% python3 -q
>>> import numpy as np
>>> np.set_printoptions(precision=2, suppress=True, linewidth=200, legacy="1.25")
>>> def tidy(a):
...     return np.round(a, 2) + 0
... 
>>> feats = np.load("out1.npy")
>>> feats
array([[ -9.68, -22.95,  36.57],
       [ -8.13, -18.14,  29.92],
       [ -7.47, -16.18,  27.17],
       [ -6.4 , -13.16,  22.83],
       [ -4.1 ,  -7.34,  14.14],
       [ -2.4 ,  -3.75,   8.31],
       [ -2.26,  -3.47,   7.83],
       [ -1.71,  -2.49,   6.07],
       [ -1.63,  -2.35,   5.82],
       [ -0.97,  -1.32,   3.81],
       [ -0.92,  -1.25,   3.66],
       [ -0.66,  -0.89,   2.88],
       [ -0.47,  -0.63,   2.29],
       [ -0.22,  -0.34,   1.54],
       [  0.08,  -0.02,   0.28],
       [  0.07,   0.  ,   0.14],
       [ -0.44,   0.05,  -0.11],
       [ -1.59,   0.58,  -0.16],
       [ -5.03,   4.43,  -1.68],
       [ -5.82,   5.66,  -2.32],
       [ -7.16,   8.  ,  -3.62],
       [ -8.29,  10.2 ,  -4.92],
       [-12.68,  20.45, -11.56],
       [-12.9 ,  21.02, -11.95]])
>>> Xc = feats - feats.mean(axis=0)
>>> U, sig, vt = np.linalg.svd(Xc, full_matrices=False)
>>> np.abs(U[:, 0]).argmax()
0
>>> tidy(vt[0] * np.sign(vt[0, np.abs(vt[0]).argmax()]))
array([ 0.01, -0.64,  0.77])
>>> tidy(Xc.mean(axis=0))
array([0., 0., 0.])
>>> tidy(np.abs(vt[-1]))
array([0.51, 0.67, 0.55])
>>> tidy(sig ** 2 / (sig ** 2).sum())
array([0.92, 0.08, 0.  ])
>>> (np.sign(U[:, 0]) == np.sign(U[0, 0])).astype(int)
array([1, 1, 1, 1, 1, 1, 1, 1, 1, 0, 0, 0, 0, 0, 0, 0, 0, 0, 0, 0, 0, 0, 0, 0])
>>> labels = feats[:, 1] > np.median(feats[:, 1])
>>> u = feats[labels].mean(axis=0) - feats[~labels].mean(axis=0)
>>> tidy(u)
array([ -0.68,  13.56, -16.76])
>>> print(np.argsort(-np.abs(u).round(6), kind="stable"))
[2 1 0]
>>> D = np.linalg.norm(feats[:, None] - feats[None], axis=-1)
>>> (D + 1e9 * np.eye(24)).round(6).argmin(axis=1)
array([ 1,  2,  1,  2,  5,  6,  5,  8,  7, 10,  9, 12, 11, 12, 15, 14, 15, 16, 19, 18, 21, 20, 23, 22])
>>> D.mean(axis=1).argmax()
0
>>> D[12].round(6).argsort(kind="stable")[:4]
array([12, 11, 13, 10])
>>> tidy(D[:5, :5])
array([[ 0.  ,  8.35, 11.79, 17.19, 27.89],
       [ 8.35,  0.  ,  3.44,  8.84, 19.54],
       [11.79,  3.44,  0.  ,  5.39, 16.1 ],
       [17.19,  8.84,  5.39,  0.  , 10.71],
       [27.89, 19.54, 16.1 , 10.71,  0.  ]])
>>> np.unravel_index(D.round(6).argmax(), D.shape)
(0, 23)
>>> x = np.array([-5, -5, -4])
>>> np.sign((feats @ x).round(6))
array([ 1.,  1.,  1.,  1.,  1., -1., -1., -1., -1., -1., -1., -1., -1., -1., -1., -1.,  1.,  1.,  1.,  1.,  1.,  1.,  1.,  1.])
>>> np.linalg.norm(feats @ x) <= np.linalg.norm(feats, 2) * np.linalg.norm(x) + 1e-9
True
>>> (feats @ x).argmax()
0
>>> M = np.array([[0.6, 0.9, -0.1],
...     [-1.2, 2.0, 2.0],
...     [0.3, 0.2, 0.1],
...     [0.7, -0.7, -0.4],
...     [1.7, 0.9, -0.1],
...     [1.6, 1.6, 1.5],
...     [-0.1, 1.5, 0.2],
...     [-0.8, -0.1, -1.9],
...     [1.1, -0.9, -1.1],
...     [-1.4, 0.4, -0.1],
...     [-1.5, -0.2, 0.0],
...     [-0.4, 0.3, -0.5],
...     [2.0, -0.1, 0.1],
...     [-1.2, 2.2, -1.2],
...     [1.3, 0.9, -0.6],
...     [1.5, 1.5, 0.6],
...     [-1.2, -0.3, 0.6],
...     [0.3, 0.6, -1.5]])
>>> rng = np.random.default_rng(498)
>>> M[:, 1] = -2 * M[:, 0] + 0.05 * rng.normal(size=18)
>>> tidy(M)
array([[ 0.6 , -1.19, -0.1 ],
       [-1.2 ,  2.46,  2.  ],
       [ 0.3 , -0.6 ,  0.1 ],
       [ 0.7 , -1.34, -0.4 ],
       [ 1.7 , -3.3 , -0.1 ],
       [ 1.6 , -3.18,  1.5 ],
       [-0.1 ,  0.17,  0.2 ],
       [-0.8 ,  1.49, -1.9 ],
       [ 1.1 , -2.13, -1.1 ],
       [-1.4 ,  2.78, -0.1 ],
       [-1.5 ,  3.02,  0.  ],
       [-0.4 ,  0.79, -0.5 ],
       [ 2.  , -4.07,  0.1 ],
       [-1.2 ,  2.37, -1.2 ],
       [ 1.3 , -2.5 , -0.6 ],
       [ 1.5 , -2.9 ,  0.6 ],
       [-1.2 ,  2.34,  0.6 ],
       [ 0.3 , -0.66, -1.5 ]])
>>> C2 = np.cov(feats, rowvar=False)
>>> tidy(np.linalg.eigvalsh(C2)[::-1])
array([251.6 ,  22.04,   0.24])
>>> tidy(np.corrcoef(feats.T))
array([[ 1.  , -0.2 , -0.09],
       [-0.2 ,  1.  , -0.95],
       [-0.09, -0.95,  1.  ]])
>>> tidy(feats.std(axis=0))
array([ 3.97, 10.09, 12.04])
>>> print(C2.shape)
(3, 3)
>>> print(tidy(C2))
[[  16.44   -8.51   -4.67]
 [  -8.51  106.23 -120.79]
 [  -4.67 -120.79  151.2 ]]
>>> np.argwhere(np.triu(np.abs(np.corrcoef(feats.T)) > 0.8, 1))
array([[1, 2]])
>>> arr = np.load("arr.npy")
>>> arr
array([[ 3,  3,  3,  3],
       [ 3,  6,  6,  6],
       [ 3,  6,  9,  9],
       [ 3,  6,  9, 12]])
>>> u = np.array([0, -2, 1])
>>> np.convolve(arr[0], u)
array([ 0, -6, -3, -3, -3,  3])
>>> np.polyval(u, arr[0])
array([-5, -5, -5, -5])
>>> A = np.array([[0, -5, -3, 0], [0, 0, -5, -4], [0, 0, 0, -4], [0, 0, 0, 0]])
>>> tidy(np.linalg.norm(A, 2))
7.55
>>> np.linalg.norm(A, axis=1).argmax()
1
>>> A[2] @ A[1]
16
>>> tidy(np.linalg.norm(A, 1)), tidy(np.linalg.norm(A, np.inf))
(8.0, 9.0)
>>> tidy(np.linalg.norm(A, "nuc"))
15.33
>>> tidy(np.linalg.norm(A[2], 1)), tidy(np.linalg.norm(A[2], np.inf))
(4.0, 4.0)
>>> tidy(np.linalg.norm(A[2] - A[1]))
5.0
>>> print(tidy(np.linalg.norm(A, axis=1)))
[5.83 6.4  4.   0.  ]
>>> x = np.array([0, -1, 2, 0])
>>> a = np.maximum(A @ x, 0)
>>> np.maximum(A @ x, 0) - np.maximum(-A @ x, 0)
array([ -1, -10,   0,   0])
>>> A.T @ a
array([0, 0, 0, 0])
>>> tidy(np.tanh(A @ x))
array([-0.76, -1.  ,  0.  ,  0.  ])
>>> np.flatnonzero(a > 1e-9)
array([], dtype=int64)
>>> other = A + rng.integers(-2, 3, (4, 3)) @ rng.integers(-2, 3, (3, 4))
>>> other
array([[ 0, -7, -3,  2],
       [-6,  0, -7,  0],
       [ 3,  1, -1, -9],
       [-4,  0, -2,  2]])
>>> np.abs(other - A).sum(axis=1)
array([ 4, 12, 10,  8])
>>> np.allclose(A @ A.T, A.T @ A)
False
>>> tidy(np.sort(np.abs(np.linalg.eigvals(A))))
array([0., 0., 0., 0.])
>>> np.trace(A)
0
>>> A @ A
array([[ 0,  0, 25, 32],
       [ 0,  0,  0, 20],
       [ 0,  0,  0,  0],
       [ 0,  0,  0,  0]])
>>> tidy(np.linalg.norm(A, 2) / np.linalg.norm(A))
0.79
>>> E = np.load("mat.npy")
>>> E
array([[37, -3, -3],
       [-1, 20, -2],
       [ 0, -2,  1]])
>>> other = np.array([[4, 5], [0, 3], [0, 4]])
>>> print(np.linalg.matrix_rank(E @ other))
2
>>> np.linalg.matrix_rank(np.vstack([E, other.T]))
3
>>> np.einsum("ik,kj->ji", E, other)
array([[148,  -4,   0],
       [164,  47,  -2]])
>>> Q, R = np.linalg.qr(E)
>>> tidy(Q @ R)
array([[37., -3., -3.],
       [-1., 20., -2.],
       [ 0., -2.,  1.]])
>>> np.allclose(R.T @ R, E.T @ E)
True
>>> tidy(Q.T @ Q)
array([[1., 0., 0.],
       [0., 1., 0.],
       [0., 0., 1.]])
>>> tidy(np.abs(np.diag(R)))
array([37.01, 20.01,  0.79])
>>> U, sig, vt = np.linalg.svd(E)
>>> print(tidy(sig))
[37.35 20.02  0.78]
>>> np.argmax(sig[:-1] / (sig[1:] + 1e-6)) + 1
2
>>> other = U[:, :2] @ np.diag(sig[:2]) @ vt[:2]
>>> print(tidy(np.linalg.norm(E - other) / np.linalg.norm(E)))
0.02
>>> tidy(np.linalg.norm(E - other, 2)), tidy(sig[2])
(0.78, 0.78)
>>> print([round(float(x), 2) for x in np.linalg.svd(E, compute_uv=False)[:3]])
[37.35, 20.02, 0.78]
>>> tidy(np.abs(np.linalg.svd(E)[2][-1]))
array([0.09, 0.11, 0.99])
>>> print(np.linalg.cond(E) > 100)
False
>>> other = np.linalg.inv(E)
>>> tidy(other)
array([[0.03, 0.02, 0.11],
       [0.  , 0.06, 0.13],
       [0.  , 0.13, 1.26]])
>>> tidy(E @ other)
array([[1., 0., 0.],
       [0., 1., 0.],
       [0., 0., 1.]])
>>> (np.abs(other) > 1e-9).astype(int)
array([[1, 1, 1],
       [1, 1, 1],
       [1, 1, 1]])
>>> W0 = np.array([[1.72, -2.19, 4.15],
...     [-2.37, 3.9, 2.05],
...     [3.47, 2.39, -2.68],
...     [-1.89, -4.62, -0.31],
...     [-2.04, -2.39, 3.89],
...     [0.08, -4.98, -0.39],
...     [-4.03, 1.75, 2.39],
...     [-0.48, 4.97, 0.22],
...     [-0.3, -2.91, 4.05],
...     [-1.1, 4.53, 1.8],
...     [0.35, -4.83, 1.25],
...     [0.75, 4.7, 1.52],
...     [4.18, 0.0, 2.74],
...     [-2.51, -1.07, -4.19],
...     [2.34, -0.56, 4.39],
...     [3.42, 3.2, -1.76]])
>>> labels = rng.permutation(3)
>>> labels
array([2, 0, 1])
>>> other = E[labels][:, labels]
>>> print(np.diag(other))
[ 1 37 20]
>>> np.trace(other)
58
>>> U, sig, vt = np.linalg.svd(M)
>>> tidy(sig)
array([11.07,  4.04,  0.1 ])
>>> other = U[:, :2] @ np.diag(sig[:2]) @ vt[:2]
>>> tidy(np.linalg.norm(M - other, 2)), tidy(sig[2])
(0.1, 0.1)
>>> np.linalg.matrix_rank(other)
2
>>> tidy(np.abs(M - other).max())
0.05
>>> K = np.load("sample10.npy")
>>> K
array([[ 6, -6, -3,  0],
       [ 2, -2, -1,  0],
       [ 0,  0,  0,  0]])
>>> u = np.array([1, 3, 0])
>>> np.correlate(K[1], K[0], "full")
array([ 0, -6, -6, 27, -6, -6,  0])
>>> np.cross(K[1, :3], K[0, :3])
array([0, 0, 0])
